>>> import numpy as np
>>> np.set_printoptions(precision=3, suppress=True, linewidth=140, legacy="1.25")
>>> X = np.load("x.npy")
>>> X
array([[-0.1,  0.4,  0.4, -1.7,  0.5, -1.5],
       [-0.8,  1.3,  0.8, -0.1,  3. , -0.5],
       [ 0.5, -0.5, -0.6,  0.4, -2. , -0.1],
       [ 0.1,  1. , -1.1, -1. ,  0. , -0.2],
       [ 0.2, -0.6,  1.5,  0.8, -2. ,  0.9],
       [ 0.7, -0.6, -1. ,  2. , -9. , -0.3],
       [ 0.3,  0.5, -1.1, -0.5,  7. , -1.1]])
>>> q, vecs = np.linalg.qr(X[:, :2])[0], np.linalg.qr(X[:, 2:])[0]
>>> sig = np.linalg.svd(q.T @ vecs, compute_uv=False)
>>> np.degrees(np.arccos(sig.clip(0, 1)))
array([32.753, 43.485])
>>> round(np.linalg.norm(q @ q.T - vecs @ vecs.T, 2), 3)
1.0
>>> vec = np.array([1, 0, 2, 3, -2, 3])
>>> y = X @ vec
>>> np.round(np.linalg.lstsq(X, y)[0], 3) + 0
array([ 1.,  0.,  2.,  3., -2.,  3.])
>>> np.round(np.linalg.pinv(X) @ X, 3) + 0
array([[1., 0., 0., 0., 0., 0.],
       [0., 1., 0., 0., 0., 0.],
       [0., 0., 1., 0., 0., 0.],
       [0., 0., 0., 1., 0., 0.],
       [0., 0., 0., 0., 1., 0.],
       [0., 0., 0., 0., 0., 1.]])
>>> rng = np.random.default_rng(30122)
>>> y = y + 0.05 * rng.normal(size=7)
>>> y
array([ -9.904,  -6.962,   4.222,  -5.713,  12.241,  21.807, -20.689])
>>> c, *_ = np.linalg.lstsq(X, y)
>>> round(np.linalg.norm(y - X @ c), 3)
0.032
>>> c
array([ 0.911, -0.025,  1.971,  3.016, -1.999,  2.976])
>>> np.linalg.norm(X, axis=1)
array([2.392, 3.497, 2.243, 1.806, 2.846, 9.324, 7.212])
>>> round(X[2] @ X[4], 3)
3.73
>>> np.linalg.norm(X, axis=0)
array([ 1.237,  2.017,  2.613,  2.992, 12.135,  2.159])
>>> np.linalg.norm(X, axis=1).argmax()
5
>>> np.round(np.linalg.norm(X[2], 1), 3), np.round(np.linalg.norm(X[2], np.inf), 3)
(4.1, 2.0)
>>> other = np.c_[X[:, :1] @ np.array([[3]]), np.array([-5, -3, -5, -9, 1, 4, -7])]
>>> other
array([[-0.3, -5. ],
       [-2.4, -3. ],
       [ 1.5, -5. ],
       [ 0.3, -9. ],
       [ 0.6,  1. ],
       [ 2.1,  4. ],
       [ 0.9, -7. ]])
>>> np.linalg.matrix_rank(other)
2
>>> A = np.loadtxt("test19.csv", delimiter=",")
>>> A
array([[-6., -1.,  0.,  0.,  0.,  0.],
       [ 7.,  3.,  0.,  0.,  0.,  0.],
       [ 4.,  1.,  0.,  0.,  0.,  0.],
       [ 0.,  0., -6., -1.,  0.,  0.],
       [ 0.,  0.,  7.,  3.,  0.,  0.],
       [ 0.,  0.,  4.,  1.,  0.,  0.],
       [ 0.,  0.,  0.,  0., -6., -1.],
       [ 0.,  0.,  0.,  0.,  7.,  3.],
       [ 0.,  0.,  0.,  0.,  4.,  1.]])
>>> vec = np.array([2, 2, 0, -2, 0, 1])
>>> y = A @ vec
>>> try:
...     np.linalg.solve(A, y)
... except np.linalg.LinAlgError as e:
...     print(e)
... 
Last 2 dimensions of the array must be square
>>> y
array([-14.,  20.,  10.,   2.,  -6.,  -2.,  -1.,   3.,   1.])
>>> np.round(np.linalg.pinv(A) @ A, 3) + 0
array([[1., 0., 0., 0., 0., 0.],
       [0., 1., 0., 0., 0., 0.],
       [0., 0., 1., 0., 0., 0.],
       [0., 0., 0., 1., 0., 0.],
       [0., 0., 0., 0., 1., 0.],
       [0., 0., 0., 0., 0., 1.]])
>>> np.linalg.solve(A.T @ A, A.T @ y)
array([ 2.,  2.,  0., -2.,  0.,  1.])
>>> np.round(np.linalg.lstsq(A, y)[0], 3) + 0
array([ 2.,  2.,  0., -2.,  0.,  1.])
>>> y = y + 0.02 * rng.normal(size=9)
>>> y
array([-14.006,  20.017,   9.993,   1.987,  -5.998,  -2.   ,  -1.012,   3.016,   1.02 ])
>>> c, *_ = np.linalg.lstsq(A, y)
>>> c
array([ 1.999,  2.007,  0.003, -2.006,  0.003,  0.999])
>>> c.round()
array([ 2.,  2.,  0., -2.,  0.,  1.])
>>> P = A @ np.linalg.solve(A.T @ A, A.T)
>>> np.linalg.matrix_rank(np.eye(9) - P)
3
>>> theta = np.radians(45)
>>> R = np.eye(6)
>>> R[0, 0] = R[1, 1] = np.cos(theta)
>>> R[0, 1], R[1, 0] = -np.sin(theta), np.sin(theta)
>>> R
array([[ 0.707, -0.707,  0.   ,  0.   ,  0.   ,  0.   ],
       [ 0.707,  0.707,  0.   ,  0.   ,  0.   ,  0.   ],
       [ 0.   ,  0.   ,  1.   ,  0.   ,  0.   ,  0.   ],
       [ 0.   ,  0.   ,  0.   ,  1.   ,  0.   ,  0.   ],
       [ 0.   ,  0.   ,  0.   ,  0.   ,  1.   ,  0.   ],
       [ 0.   ,  0.   ,  0.   ,  0.   ,  0.   ,  1.   ]])
>>> other = A @ R.T
>>> np.allclose(np.linalg.norm(A, axis=1), np.linalg.norm(other, axis=1))
True
>>> np.abs(other - A).max(axis=0)
array([4.172, 4.071, 0.   , 0.   , 0.   , 0.   ])
>>> round(float(np.linalg.det(R)), 3), round(float(np.trace(R)), 3)
(1.0, 5.414)
>>> other
array([[-3.536, -4.95 ,  0.   ,  0.   ,  0.   ,  0.   ],
       [ 2.828,  7.071,  0.   ,  0.   ,  0.   ,  0.   ],
       [ 2.121,  3.536,  0.   ,  0.   ,  0.   ,  0.   ],
       [ 0.   ,  0.   , -6.   , -1.   ,  0.   ,  0.   ],
       [ 0.   ,  0.   ,  7.   ,  3.   ,  0.   ,  0.   ],
       [ 0.   ,  0.   ,  4.   ,  1.   ,  0.   ,  0.   ],
       [ 0.   ,  0.   ,  0.   ,  0.   , -6.   , -1.   ],
       [ 0.   ,  0.   ,  0.   ,  0.   ,  7.   ,  3.   ],
       [ 0.   ,  0.   ,  0.   ,  0.   ,  4.   ,  1.   ]])
>>> C2 = A.T @ A
>>> np.allclose(C2, C2.T)
True
>>> C2
array([[101.,  31.,   0.,   0.,   0.,   0.],
       [ 31.,  11.,   0.,   0.,   0.,   0.],
       [  0.,   0., 101.,  31.,   0.,   0.],
       [  0.,   0.,  31.,  11.,   0.,   0.],
       [  0.,   0.,   0.,   0., 101.,  31.],
       [  0.,   0.,   0.,   0.,  31.,  11.]])
>>> arr = np.loadtxt("a.csv", delimiter=",")
>>> arr
array([[  9.,  -1.,   5.],
       [  4.,   1.,   2.],
       [-10.,   1.,  -6.]])
>>> round(np.linalg.eigvals(arr).sum().real, 3)
4.0
>>> round(float(np.linalg.det(2 * arr)), 3), round(np.linalg.det(arr), 3)
(-48.0, -6.0)
>>> np.kron(np.eye(2, dtype=int), arr)
array([[  9.,  -1.,   5.,   0.,  -0.,   0.],
       [  4.,   1.,   2.,   0.,   0.,   0.],
       [-10.,   1.,  -6.,  -0.,   0.,  -0.],
       [  0.,  -0.,   0.,   9.,  -1.,   5.],
       [  0.,   0.,   0.,   4.,   1.,   2.],
       [ -0.,   0.,  -0., -10.,   1.,  -6.]])
>>> np.round(np.linalg.det(arr.T), 3)
-6.0
>>> lab = rng.permutation(3)
>>> lab
array([0, 2, 1])
>>> other = arr[lab][:, lab]
>>> np.round(np.linalg.det(other), 3), round(float(np.linalg.det(arr[lab])), 3)
(-6.0, 6.0)
>>> np.diag(other)
array([ 9., -6.,  1.])
>>> [round(float(x), 3) for x in np.linalg.svd(arr, compute_uv=False)[:3]]
[16.218, 1.374, 0.269]
>>> round(np.linalg.norm(arr, 2) / np.linalg.norm(arr), 3)
0.996
>>> np.argsort(-np.linalg.norm(arr, axis=0).round(6), kind="stable")[:3]
array([0, 2, 1])
>>> np.linalg.matrix_rank(arr, rtol=0.1)
1
>>> u, g = arr[0], arr[2]
>>> u @ g
-121.0
>>> p = (u @ g) / (u @ u) * u
>>> np.round(np.linalg.norm(u + g) ** 2 + np.linalg.norm(u - g) ** 2, 3)
488.0
>>> np.round((g - p) @ u, 3)
0.0
>>> g - p
array([ 0.178, -0.131, -0.346])
>>> np.outer(u, g)
array([[-90.,   9., -54.],
       [ 10.,  -1.,   6.],
       [-50.,   5., -30.]])
>>> data = np.abs(np.array([[2, 3, 3, 0, 5, 4],
...     [5, 1, 5, 0, 5, 4],
...     [3, 3, 3, 5, 5, 0],
...     [0, 5, 4, 5, 5, 5],
...     [0, 4, 4, 4, 5, 4],
...     [2, 5, 5, 4, 0, 4]])) + np.eye(6)
>>> data = data / data.sum(axis=1, keepdims=True)
>>> data
array([[0.167, 0.167, 0.167, 0.   , 0.278, 0.222],
       [0.238, 0.095, 0.238, 0.   , 0.238, 0.19 ],
       [0.15 , 0.15 , 0.2  , 0.25 , 0.25 , 0.   ],
       [0.   , 0.2  , 0.16 , 0.24 , 0.2  , 0.2  ],
       [0.   , 0.182, 0.182, 0.182, 0.273, 0.182],
       [0.095, 0.238, 0.238, 0.19 , 0.   , 0.238]])
>>> Uu, sig, Vt = np.linalg.svd(arr)
>>> np.argmax(sig[:-1] / (sig[1:] + 1e-6)) + 1
1
>>> other = Uu[:, :1] @ np.diag(sig[:1]) @ Vt[:1]
>>> np.linalg.matrix_rank(arr, rtol=0.05)
2
>>> round(float(np.linalg.norm(arr - other, 2)), 3), round(float(sig[1]), 3)
(1.374, 1.374)
>>> round(np.linalg.norm(arr - other) / np.linalg.norm(arr), 3)
0.086
>>> other
array([[  8.946,  -0.694,   5.136],
       [  3.796,  -0.294,   2.18 ],
       [-10.124,   0.785,  -5.813]])
>>> K = np.loadtxt("dump.csv", delimiter=",")
>>> K
array([[ -0.03 ,   0.   ,  -0.205,  -0.062,   0.002,   2.877],
       [ -0.056,   0.   ,   1.238,   0.155,   0.   ,  -3.749],
       [ -0.015,   0.001,  -0.065,  -0.107,  -0.001,  -3.189],
       [  0.038,  -0.001,   0.155,   0.144,  -0.006, -13.2  ],
       [ -0.05 ,   0.001,   0.912,   0.234,  -0.01 ,  -4.876],
       [ -0.016,   0.   ,   0.492,  -0.01 ,  -0.01 ,  -8.155],
       [ -0.055,  -0.002,   0.609,   0.219,  -0.009,  -2.74 ],
       [  0.046,   0.001,  -0.398,  -0.18 ,   0.014,   2.346],
       [ -0.079,  -0.003,  -0.431,  -0.161,  -0.004,   0.785],
       [  0.01 ,  -0.002,   0.462,   0.072,   0.   ,  -5.02 ],
       [  0.014,  -0.002,   0.619,   0.201,  -0.004,  -1.144],
       [  0.012,  -0.003,   1.972,   0.111,  -0.003,   2.038],
       [  0.038,   0.   ,  -0.061,   0.04 ,   0.006,   3.633],
       [  0.057,   0.003,  -0.33 ,   0.002,  -0.01 ,   3.801],
       [  0.084,  -0.002,   0.506,  -0.011,   0.001,  -1.558],
       [ -0.034,   0.001,  -1.198,  -0.008,   0.009,  -7.549],
       [  0.014,   0.003,  -0.88 ,  -0.047,  -0.007,  -0.337],
       [  0.032,   0.001,   1.059,  -0.035,   0.01 ,   2.125],
       [  0.003,  -0.001,  -1.764,  -0.194,  -0.021,   5.117],
       [  0.014,  -0.005,  -1.148,   0.122,  -0.01 ,  -1.676],
       [ -0.029,   0.002,   1.057,  -0.098,   0.01 ,   9.048],
       [  0.02 ,  -0.001,   2.282,  -0.091,  -0.004,  -1.245],
       [ -0.031,   0.   ,   1.381,   0.125,  -0.024,  -2.024],
       [ -0.018,   0.   ,   0.29 ,   0.068,   0.002,   5.176],
       [  0.001,   0.002,   0.936,   0.283,  -0.005,  -5.63 ]])
>>> other = np.array([[-1, 3, 3],
...     [-2, -3, 3],
...     [0, -1, -2],
...     [0, 1, -1],
...     [-2, -3, -2],
...     [3, -2, -2]])
>>> np.vstack([K, other.T]).shape
(28, 6)
>>> other @ K
Traceback (most recent call last):
  File "<python-input-91>", line 1, in <module>
    other @ K
    ~~~~~~^~~
ValueError: matmul: Input operand 1 has a mismatch in its core dimension 0, with gufunc signature (n?,k),(k,m?)->(n?,m?) (size 25 is different from 3)
>>> np.linalg.matrix_rank(K @ other)
3
>>> np.einsum("ij->j", K)
array([ -0.03 ,  -0.007,   7.49 ,   0.772,  -0.074, -25.146])
>>> np.linalg.matrix_rank(np.vstack([K, other.T]))
6
